$ python -q
>>> import numpy as np
>>> np.set_printoptions(precision=3, suppress=True, linewidth=140, sign=" ")
>>> F = np.cumsum(np.array([[1, 1, 0, -2, -3, 1],
...     [2, -3, 1, -1, 0, -2],
...     [3, 3, 2, 3, 2, 0],
...     [1, -3, 2, 1, -1, -3],
...     [1, 0, 2, -3, 2, 1],
...     [1, 1, 1, -2, -1, -1],
...     [0, -3, 2, 1, 1, 0],
...     [0, 1, 0, 3, -1, 0],
...     [0, -1, -2, -3, 1, -2],
...     [-2, 0, 1, -1, 1, 2],
...     [2, -3, -1, 2, -1, -1],
...     [0, 0, 2, 2, 2, 3],
...     [-3, 1, 3, 3, 2, 3],
...     [-1, 1, 0, -2, 2, 1],
...     [-3, -1, 1, 0, 1, 0],
...     [-1, 2, -1, 2, 1, -2],
...     [-3, 0, -2, -2, 1, -3],
...     [2, -2, -3, 2, 2, -1],
...     [-1, 1, 1, 0, 1, 2],
...     [1, -2, -3, 3, -2, 1],
...     [-1, 1, 1, 3, 1, -2],
...     [-2, 0, -3, -3, -3, 3],
...     [-1, -3, 2, 3, -2, 3]]), axis=0)
>>> print(F)
[[ 1  1  0 -2 -3  1]
 [ 3 -2  1 -3 -3 -1]
 [ 6  1  3  0 -1 -1]
 [ 7 -2  5  1 -2 -4]
 [ 8 -2  7 -2  0 -3]
 [ 9 -1  8 -4 -1 -4]
 [ 9 -4 10 -3  0 -4]
 [ 9 -3 10  0 -1 -4]
 [ 9 -4  8 -3  0 -6]
 [ 7 -4  9 -4  1 -4]
 [ 9 -7  8 -2  0 -5]
 [ 9 -7 10  0  2 -2]
 [ 6 -6 13  3  4  1]
 [ 5 -5 13  1  6  2]
 [ 2 -6 14  1  7  2]
 [ 1 -4 13  3  8  0]
 [-2 -4 11  1  9 -3]
 [ 0 -6  8  3 11 -4]
 [-1 -5  9  3 12 -2]
 [ 0 -7  6  6 10 -1]
 [-1 -6  7  9 11 -3]
 [-3 -6  4  6  8  0]
 [-4 -9  6  9  6  3]]
>>> Xc = F - F.mean(axis=0)
>>> vecs = np.linalg.svd(Xc)[2][:2]
>>> A2 = Xc - Xc @ vecs.T @ vecs
>>> print(np.round(np.linalg.norm(A2) / np.linalg.norm(Xc), 3))
0.398
>>> print(np.linalg.norm(A2, axis=1).round(6).argmax())
22
>>> print(A2.std(axis=0))
[ 1.092  1.626  0.97   1.626  1.198  2.08 ]
>>> G = np.cov(F, rowvar=False)
>>> print(F.std(axis=0))
[ 4.407  2.506  3.653  3.742  4.913  2.443]
>>> print(G.shape)
(6, 6)
>>> print(np.median(F, axis=0))
[ 5. -4.  8.  1.  2. -2.]
>>> print(np.polyfit(F[:, 0], F[:, 2], 1))
[ 0.141  7.412]
>>> print(np.argwhere(np.triu(np.abs(np.corrcoef(F.T)) > 0.8, 1)))
[]
>>> Xc = (F - F.mean(axis=0)) / F.std(axis=0)
>>> print(np.argwhere(np.abs(Xc) > 2))
[[  0   1]
 [  0   2]
 [  2   1]
 [ 20   3]
 [ 22   3]]
>>> coef = np.linalg.lstsq(np.delete(Xc, 2, axis=1), Xc[:, 2])[0]
>>> print(round(1 - np.var(Xc[:, 2] - np.delete(Xc, 2, axis=1) @ coef), 3))
0.73
>>> d = np.linalg.norm(F[:, None] - F[None], axis=-1)
>>> print(np.unravel_index(d.round(6).argmax(), d.shape))
(np.int64(5), np.int64(22))
>>> print(d[9].round(6).argsort(kind="stable")[:4])
[ 9  6  8  4]
>>> X = np.array([[1, 4, 1, 6, 0, 3, 3],
...     [9, 3, 2, 6, 8, 4, 6],
...     [2, 0, 5, 5, 4, 3, 8],
...     [2, 8, 9, 1, 8, 3, 4],
...     [9, 1, 7, 4, 2, 5, 1],
...     [9, 6, 9, 6, 5, 3, 2],
...     [3, 6, 3, 0, 0, 9, 9]])
>>> print(X)
[[ 1  4  1  6  0  3  3]
 [ 9  3  2  6  8  4  6]
 [ 2  0  5  5  4  3  8]
 [ 2  8  9  1  8  3  4]
 [ 9  1  7  4  2  5  1]
 [ 9  6  9  6  5  3  2]
 [ 3  6  3  0  0  9  9]]
>>> rng = np.random.default_rng(37)
>>> idx = rng.permutation(7)
>>> print(idx)
[ 0  6  1  3  5  4  2]
>>> A2 = X[idx][:, idx]
>>> print(A2)
[[ 1  3  4  6  3  0  1]
 [ 3  9  6  0  9  0  3]
 [ 9  6  3  6  4  8  2]
 [ 2  4  8  1  3  8  9]
 [ 9  2  6  6  3  5  9]
 [ 9  1  1  4  5  2  7]
 [ 2  8  0  5  3  4  5]]
>>> print(np.sort(np.abs(np.linalg.eigvals(A2))))
[  5.025   5.025   5.792   5.792   6.458   6.458  30.636]
>>> q, vecs = np.linalg.qr(X[:, :5])[0], np.linalg.qr(X[:, 5:])[0]
>>> sigma = np.linalg.svd(q.T @ vecs, compute_uv=False)
>>> print(sigma)
[ 0.953  0.723]
>>> E = np.loadtxt("data.csv", delimiter=",")
>>> print(E.round(3) + 0)
[[ 1.305 -0.202 -0.063 -0.361  0.    -0.238  0.011  0.1  ]
 [-0.202  1.677  0.435 -0.274  0.112  0.434 -0.286 -0.442]
 [-0.063  0.435  1.489  0.036  0.977 -0.295  0.582  0.062]
 [-0.361 -0.274  0.036  2.326 -0.024 -0.52   0.164 -0.145]
 [ 0.     0.112  0.977 -0.024  1.893  0.233  0.09  -0.03 ]
 [-0.238  0.434 -0.295 -0.52   0.233  1.974  0.228  0.535]
 [ 0.011 -0.286  0.582  0.164  0.09   0.228  1.882 -0.519]
 [ 0.1   -0.442  0.062 -0.145 -0.03   0.535 -0.519  1.454]]
>>> evals, vecs = np.linalg.eigh(E)
>>> x = np.array([3, 2, 3, 3, 1, 2, 1, 0])
>>> print(round(float(np.abs(E).sum(axis=1).max()), 3), round(np.abs(evals).max(), 3))
4.457 3.0
>>> print(np.round(vecs * np.abs(evals) @ vecs.T, 3) + 0)
[[ 1.305 -0.202 -0.063 -0.361  0.    -0.238  0.011  0.1  ]
 [-0.202  1.677  0.435 -0.274  0.112  0.434 -0.286 -0.442]
 [-0.063  0.435  1.489  0.036  0.977 -0.295  0.582  0.062]
 [-0.361 -0.274  0.036  2.326 -0.024 -0.52   0.164 -0.145]
 [ 0.     0.112  0.977 -0.024  1.893  0.233  0.09  -0.03 ]
 [-0.238  0.434 -0.295 -0.52   0.233  1.974  0.228  0.535]
 [ 0.011 -0.286  0.582  0.164  0.09   0.228  1.882 -0.519]
 [ 0.1   -0.442  0.062 -0.145 -0.03   0.535 -0.519  1.454]]
>>> print(np.linalg.eigvalsh(E[1:, 1:]))
[ 0.008  1.     1.7    2.     2.     2.987  3.   ]
>>> print(np.round(vecs * np.maximum(evals, 0) @ vecs.T, 3) + 0)
[[ 1.305 -0.202 -0.063 -0.361  0.    -0.238  0.011  0.1  ]
 [-0.202  1.677  0.435 -0.274  0.112  0.434 -0.286 -0.442]
 [-0.063  0.435  1.489  0.036  0.977 -0.295  0.582  0.062]
 [-0.361 -0.274  0.036  2.326 -0.024 -0.52   0.164 -0.145]
 [ 0.     0.112  0.977 -0.024  1.893  0.233  0.09  -0.03 ]
 [-0.238  0.434 -0.295 -0.52   0.233  1.974  0.228  0.535]
 [ 0.011 -0.286  0.582  0.164  0.09   0.228  1.882 -0.519]
 [ 0.1   -0.442  0.062 -0.145 -0.03   0.535 -0.519  1.454]]
>>> U, sigma, Vh = np.linalg.svd(E)
>>> print(sigma.round(3) + 0)
[ 3.  3.  2.  2.  2.  1.  1.  0.]
>>> A2 = U[:, :7] @ np.diag(sigma[:7]) @ Vh[:7]
>>> print(A2.round(3) + 0)
[[ 1.305 -0.202 -0.063 -0.361  0.    -0.238  0.011  0.1  ]
 [-0.202  1.677  0.435 -0.274  0.112  0.434 -0.286 -0.442]
 [-0.063  0.435  1.489  0.036  0.977 -0.295  0.582  0.062]
 [-0.361 -0.274  0.036  2.326 -0.024 -0.52   0.164 -0.145]
 [ 0.     0.112  0.977 -0.024  1.893  0.233  0.09  -0.03 ]
 [-0.238  0.434 -0.295 -0.52   0.233  1.974  0.228  0.535]
 [ 0.011 -0.286  0.582  0.164  0.09   0.228  1.882 -0.519]
 [ 0.1   -0.442  0.062 -0.145 -0.03   0.535 -0.519  1.454]]
>>> A2 = X[0, 0] * X[1:] - np.outer(X[1:, 0], X[0])
>>> print(A2)
[[  0 -33  -7 -48   8 -23 -21]
 [  0  -8   3  -7   4  -3   2]
 [  0   0   7 -11   8  -3  -2]
 [  0 -35  -2 -50   2 -22 -26]
 [  0 -30   0 -48   5 -24 -25]
 [  0  -6   0 -18   0   0   0]]
>>> print(np.flatnonzero(~A2.round(6).any(axis=1)))
[]
>>> evals, vecs = np.linalg.eigh(E)
>>> print(np.unique(evals.round(6) + 0, return_counts=True)[1])
[ 1  2  3  2]
>>> print(np.round(vecs @ np.diag(evals) @ vecs.T, 3) + 0)
[[ 1.305 -0.202 -0.063 -0.361  0.    -0.238  0.011  0.1  ]
 [-0.202  1.677  0.435 -0.274  0.112  0.434 -0.286 -0.442]
 [-0.063  0.435  1.489  0.036  0.977 -0.295  0.582  0.062]
 [-0.361 -0.274  0.036  2.326 -0.024 -0.52   0.164 -0.145]
 [ 0.     0.112  0.977 -0.024  1.893  0.233  0.09  -0.03 ]
 [-0.238  0.434 -0.295 -0.52   0.233  1.974  0.228  0.535]
 [ 0.011 -0.286  0.582  0.164  0.09   0.228  1.882 -0.519]
 [ 0.1   -0.442  0.062 -0.145 -0.03   0.535 -0.519  1.454]]
>>> print(np.round(vecs.T @ E @ vecs, 3) + 0)
[[ 0.  0.  0.  0.  0.  0.  0.  0.]
 [ 0.  1.  0.  0.  0.  0.  0.  0.]
 [ 0.  0.  1.  0.  0.  0.  0.  0.]
 [ 0.  0.  0.  2.  0.  0.  0.  0.]
 [ 0.  0.  0.  0.  2.  0.  0.  0.]
 [ 0.  0.  0.  0.  0.  2.  0.  0.]
 [ 0.  0.  0.  0.  0.  0.  3.  0.]
 [ 0.  0.  0.  0.  0.  0.  0.  3.]]
>>> r0, r1 = E[1], E[3]
>>> print(round(float(r0 @ r1), 3))
-1.219
>>> p = (r0 @ r1) / (r0 @ r0) * r0
>>> print(r1 - p)
[-0.43   0.295  0.183  2.234  0.014 -0.373  0.067 -0.295]
>>> A2 = np.array([[-2, 0], [-2, 2]])
>>> arr = np.kron(np.eye(2, dtype=int), A2)
>>> print(arr)
[[-2  0  0  0]
 [-2  2  0  0]
 [ 0  0 -2  0]
 [ 0  0 -2  2]]
>>> x = np.array([4, 0, -3, -2])
>>> y = arr @ x
>>> print(y)
[-8 -8  6  2]
>>> print(np.linalg.solve(arr, arr[:, 2]))
[-0.  0.  1.  0.]
>>> print(np.linalg.solve(arr, y))
[ 4.  0. -3. -2.]
>>> print(np.linalg.solve(arr.T, arr[1]))
[-0.  1. -0.  0.]
>>> evals, vecs = np.linalg.eig(arr)
>>> print(np.sort(np.linalg.eigvals(arr @ arr)))
[ 4.  4.  4.  4.]
>>> print(arr @ vecs[:, 0] - evals[0] * vecs[:, 0])
[ 0.  0.  0.  0.]
>>> print(np.sort(np.linalg.eigvals(arr.T)))
[-2. -2.  2.  2.]
>>> print(np.sort(np.linalg.eigvals(np.linalg.inv(arr))))
[-0.5 -0.5  0.5  0.5]
>>> q, _ = np.linalg.qr(np.array([[-1.9, -1.1, 0.9, 1.3, 0.6, -0.6],
...     [0.5, -1.1, 0.9, 1.5, 0.1, 2.1],
...     [-1.1, -0.6, -0.3, 1.7, -2.6, 1.8],
...     [0.4, 0.1, -1.1, -0.6, 1.0, 0.6],
...     [-0.4, 0.6, -1.5, 0.3, -0.9, -2.0],
...     [0.6, 0.8, -0.3, 0.4, -2.0, -1.5]]))
>>> J = -2 * q
>>> print(J)
[[ 1.585  0.34  -0.394  0.082  0.876 -0.666]
 [-0.417  1.595  0.369 -0.834  0.602  0.294]
 [ 0.917  0.152  0.757 -0.841 -1.359 -0.078]
 [-0.334  0.088  1.386  0.674  0.209 -1.21 ]
 [ 0.334 -0.937  1.024 -0.503  0.95   0.898]
 [-0.5   -0.656 -0.407 -1.373  0.274 -1.093]]
>>> A2 = J / np.sqrt((J ** 2).mean(axis=1, keepdims=True))
>>> print(np.linalg.matrix_rank(A2) == np.linalg.matrix_rank(J))
True
>>> print(A2[4])
[ 0.409 -1.147  1.254 -0.616  1.164  1.099]
>>> x = np.array([1, 1, 3, 0, 2, 2])
>>> y = J @ x
>>> coef, lr = np.zeros(6), 1 / np.linalg.norm(J, 2) ** 2
>>> for i in range(40):
...     coef -= lr * J.T @ (J @ coef - y)
...     if i % 10 == 0: print(i, round(np.linalg.norm(J @ coef - y), 3))
... 
0 0.0
10 0.0
20 0.0
30 0.0
>>> print(coef.round(3) + 0)
[ 1.  1.  3.  0.  2.  2.]
>>> print(round(np.linalg.cond(J), 3))
1.0
>>> A = np.load("out11.npy")
>>> print(A)
[[ 4  4  5 -3 -2  0  4 -4]
 [ 4  4  4  5 -3 -2  0  4]
 [ 5  4  4  4  5 -3 -2  0]
 [-3  5  4  4  4  5 -3 -2]
 [-2 -3  5  4  4  4  5 -3]
 [ 0 -2 -3  5  4  4  4  5]
 [ 4  0 -2 -3  5  4  4  4]
 [-4  4  0 -2 -3  5  4  4]]
>>> x = np.array([-1, -2, -3, 0, -2, 0, -2, 1])
>>> y = A @ x
>>> coef, lr = np.zeros(8), 1 / np.linalg.norm(A, 2) ** 2
>>> for i in range(40):
...     coef -= lr * A.T @ (A @ coef - y)
...     if i % 10 == 0: print(i, round(np.linalg.norm(A @ coef - y), 3))
... 
0 14.598
10 2.259
20 1.913
30 1.622
>>> print(coef)
[-1.366 -1.834 -2.949 -0.098 -1.732 -0.465 -1.747  1.123]
>>> print(A @ A)
[[102  27  26   4  17 -50   5  12]
 [ 27 102  63  14 -12   5 -14   5]
 [ 26  63 111  48  12   0   5 -50]
 [  4  14  48 120  54  12 -12  17]
 [ 17 -12  12  54 120  48  14   4]
 [-50   5   0  12  48 111  63  26]
 [  5 -14   5 -12  14  63 102  27]
 [ 12   5 -50  17   4  26  27 102]]
>>> print(np.trace(A))
32
>>> print(round(np.abs(np.linalg.eigvals(A)).max(), 3))
14.956
